% python3 -q
>>> import numpy as np
>>> np.set_printoptions(precision=3, suppress=True, linewidth=140)
>>> K = np.loadtxt("block13.csv", delimiter=",")
>>> K
array([[ 5.034,  5.057,  1.988],
       [ 5.072,  5.019,  2.013],
       [ 5.01 ,  4.999,  1.992],
       [ 4.892,  4.946,  1.989],
       [ 0.006,  0.015,  0.024],
       [-0.04 ,  0.085, -0.075],
       [-0.003, -0.004, -0.019],
       [ 0.042, -0.071,  0.009],
       [ 2.924,  4.996,  4.015],
       [ 2.936,  4.99 ,  4.039],
       [ 2.978,  5.035,  4.067],
       [ 3.043,  5.   ,  4.02 ]])
>>> ang = np.radians(15)
>>> r_ = np.eye(3)
>>> r_[1, 1] = r_[2, 2] = np.cos(ang)
>>> r_[1, 2], r_[2, 1] = -np.sin(ang), np.sin(ang)
>>> r_
array([[ 1.   ,  0.   ,  0.   ],
       [ 0.   ,  0.966, -0.259],
       [ 0.   ,  0.259,  0.966]])
>>> other = K @ r_.T
>>> print(np.abs(other - K).max(axis=0))
[0.    1.224 1.241]
>>> np.linalg.svd(K, compute_uv=False), np.linalg.svd(other, compute_uv=False)
(array([20.011,  4.054,  0.153]), array([20.011,  4.054,  0.153]))
>>> x = np.array([1, 3, 1])
>>> np.linalg.inv(r_)
array([[ 1.   ,  0.   ,  0.   ],
       [ 0.   ,  0.966,  0.259],
       [ 0.   , -0.259,  0.966]])
>>> np.abs(np.linalg.eigvals(r_))
array([1., 1., 1.])
>>> r_.T @ (r_ @ x)
array([1., 3., 1.])
>>> np.round(np.linalg.norm(x), 3), np.round(np.linalg.norm(r_ @ x), 3)
(np.float64(3.317), np.float64(3.317))
>>> Z = np.array([[-0.3, 0.8, 0.9]])
>>> rng = np.random.default_rng(93422)
>>> X = np.array([[1], [1], [4], [5], [5], [2], [5], [2], [1], [5]]) @ Z + 0.1 * rng.normal(size=(10, 3))
>>> print(X)
[[-0.559  0.708  0.817]
 [-0.165  0.81   0.806]
 [-1.113  3.193  3.6  ]
 [-1.227  3.959  4.729]
 [-1.352  3.983  4.485]
 [-0.559  1.744  1.74 ]
 [-1.54   4.044  4.587]
 [-0.537  1.536  1.817]
 [-0.42   0.701  0.87 ]
 [-1.639  4.089  4.376]]
>>> hat = X @ np.linalg.solve(X.T @ X, X.T)
>>> hat @ X[:, 2]
array([0.817, 0.806, 3.6  , 4.729, 4.485, 1.74 , 4.587, 1.817, 0.87 , 4.376])
>>> cen = K - K.mean(axis=0)
>>> evecs = np.linalg.svd(cen)[2][:2]
>>> other = cen - cen @ evecs.T @ evecs
>>> np.diag(evecs.T @ evecs)
array([0.747, 0.504, 0.749])
>>> np.round(np.cov(cen @ evecs.T, rowvar=False), 3) + 0
array([[12.152,  0.   ],
       [ 0.   ,  1.493]])
>>> round(float(np.linalg.norm(other) / np.linalg.norm(cen)), 3)
0.012
>>> (cen @ evecs.T).std(axis=0)
array([3.338, 1.17 ])
>>> np.linalg.norm(X, axis=1)
array([1.217, 1.154, 4.939, 6.288, 6.148, 2.526, 6.306, 2.439, 1.194, 6.209])
>>> round(np.linalg.norm(X[7] - X[1]), 3)
np.float64(1.299)
>>> np.round(np.linalg.norm(X, "nuc"), 3)
np.float64(14.78)
>>> np.linalg.norm(X, axis=1).argmax()
np.int64(6)
>>> J = np.loadtxt("test11.csv", delimiter=",")
>>> J
array([[4., 0.],
       [0., 0.]])
>>> ev, evecs = np.linalg.eigh(J)
>>> x = np.array([0, 1])
>>> print(evecs * np.maximum(ev, 0) @ evecs.T)
[[4. 0.]
 [0. 0.]]
>>> print(J.sum(axis=0))
[4. 0.]
>>> np.count_nonzero(J)
np.int64(1)
>>> np.linalg.svd(J, compute_uv=False)
array([4., 0.])
>>> np.linalg.rank(J)
Traceback (most recent call last):
  File "<python-input-42>", line 1, in <module>
    np.linalg.rank(J)
    ^^^^^^^^^^^^^^
AttributeError: module 'numpy.linalg' has no attribute 'rank'
